$ python -q
>>> import numpy as np
>>> np.set_printoptions(precision=2, suppress=True, linewidth=100)
>>> feats = np.load("out3.npy")
>>> print(feats)
[[ 2  0  2  0  2  0]
 [-5  1 -5  1 -5  1]
 [ 5  3  5  3  5  3]
 [ 2  0  2  0  2  0]
 [-5  1 -5  1 -5  1]
 [ 5  3  5  3  5  3]]
>>> # columns 0 and 2 are equal
>>> Uu, sig, Vt = np.linalg.svd(feats)
>>> evecs = Vt[:(sig > 1e-8).sum()]
>>> rng = np.random.default_rng(655786)
>>> x = feats[2] + -2 * feats[0] + rng.integers(2) * np.eye(6)[5]
>>> print(x)
[1. 3. 1. 3. 1. 4.]
>>> print(np.linalg.matrix_rank(np.vstack([feats, x])))
3
>>> print(round(np.linalg.norm(x - evecs.T @ evecs @ x), 2))
0.82
>>> print(np.allclose(evecs.T @ evecs @ x, x))
False
>>> print(np.round(evecs.T @ evecs, 2) + 0)
[[0.33 0.   0.33 0.   0.33 0.  ]
 [0.   0.33 0.   0.33 0.   0.33]
 [0.33 0.   0.33 0.   0.33 0.  ]
 [0.   0.33 0.   0.33 0.   0.33]
 [0.33 0.   0.33 0.   0.33 0.  ]
 [0.   0.33 0.   0.33 0.   0.33]]
>>> idx = rng.permutation(6)
>>> print(idx)
[1 4 3 2 5 0]
>>> M2 = feats[idx][:, idx]
>>> print(np.diag(M2))
[ 1 -5  0  5  3  2]
>>> print(M2)
[[ 1 -5  1 -5  1 -5]
 [ 1 -5  1 -5  1 -5]
 [ 0  2  0  2  0  2]
 [ 3  5  3  5  3  5]
 [ 3  5  3  5  3  5]
 [ 0  2  0  2  0  2]]
>>> print(round(float(np.linalg.det(M2)), 2), round(np.linalg.det(feats[idx]), 2))
0.0 0.0
>>> W0 = np.loadtxt("data.csv", delimiter=",")
>>> print(W0)
[[  2.  -3.  -1.   0.   3.   1.  -5.]
 [  3.  -1.   4.   2.   7.  -4.   0.]
 [  0.  -6.   9.   3.   8.   1.  -2.]
 [  3.  -8.  12.   2.  12.   4.  -6.]
 [  1.  -7.  17.   1.  15.   1. -10.]
 [ -1.  -7.  21.   1.  16.   4. -15.]
 [ -1. -12.  26.  -4.  12.   5. -19.]
 [ -2. -13.  25.  -8.  12.   3. -14.]
 [ -7. -14.  26.  -6.   7.   4. -17.]
 [ -7.  -9.  24. -11.   5.   4. -19.]
 [ -6. -14.  25. -14.   3.   6. -22.]
 [ -6. -16.  23.  -9.   5.   7. -18.]]
>>> x = np.array([-2, -2, 0, -2, 0, -1, 2])
>>> print((W0 * x).sum(axis=1))
[ -9.  -4.   1. -10. -11. -20.  -9.  15.  16.  12.  18.  19.]
>>> print(W0 @ np.ones(7))
[ -3.  11.  13.  19.  18.  19.   7.   3.  -7. -13. -22. -14.]
>>> print(W0 * x)
[[ -4.   6.  -0.  -0.   0.  -1. -10.]
 [ -6.   2.   0.  -4.   0.   4.   0.]
 [ -0.  12.   0.  -6.   0.  -1.  -4.]
 [ -6.  16.   0.  -4.   0.  -4. -12.]
 [ -2.  14.   0.  -2.   0.  -1. -20.]
 [  2.  14.   0.  -2.   0.  -4. -30.]
 [  2.  24.   0.   8.   0.  -5. -38.]
 [  4.  26.   0.  16.   0.  -3. -28.]
 [ 14.  28.   0.  12.   0.  -4. -34.]
 [ 14.  18.   0.  22.   0.  -4. -38.]
 [ 12.  28.   0.  28.   0.  -6. -44.]
 [ 12.  32.   0.  18.   0.  -7. -36.]]
>>> print(np.linalg.norm(W0 @ x) <= np.linalg.norm(W0, 2) * np.linalg.norm(x) + 1e-9)
True
>>> print(W0 @ x)
[ -9.  -4.   1. -10. -11. -20.  -9.  15.  16.  12.  18.  19.]
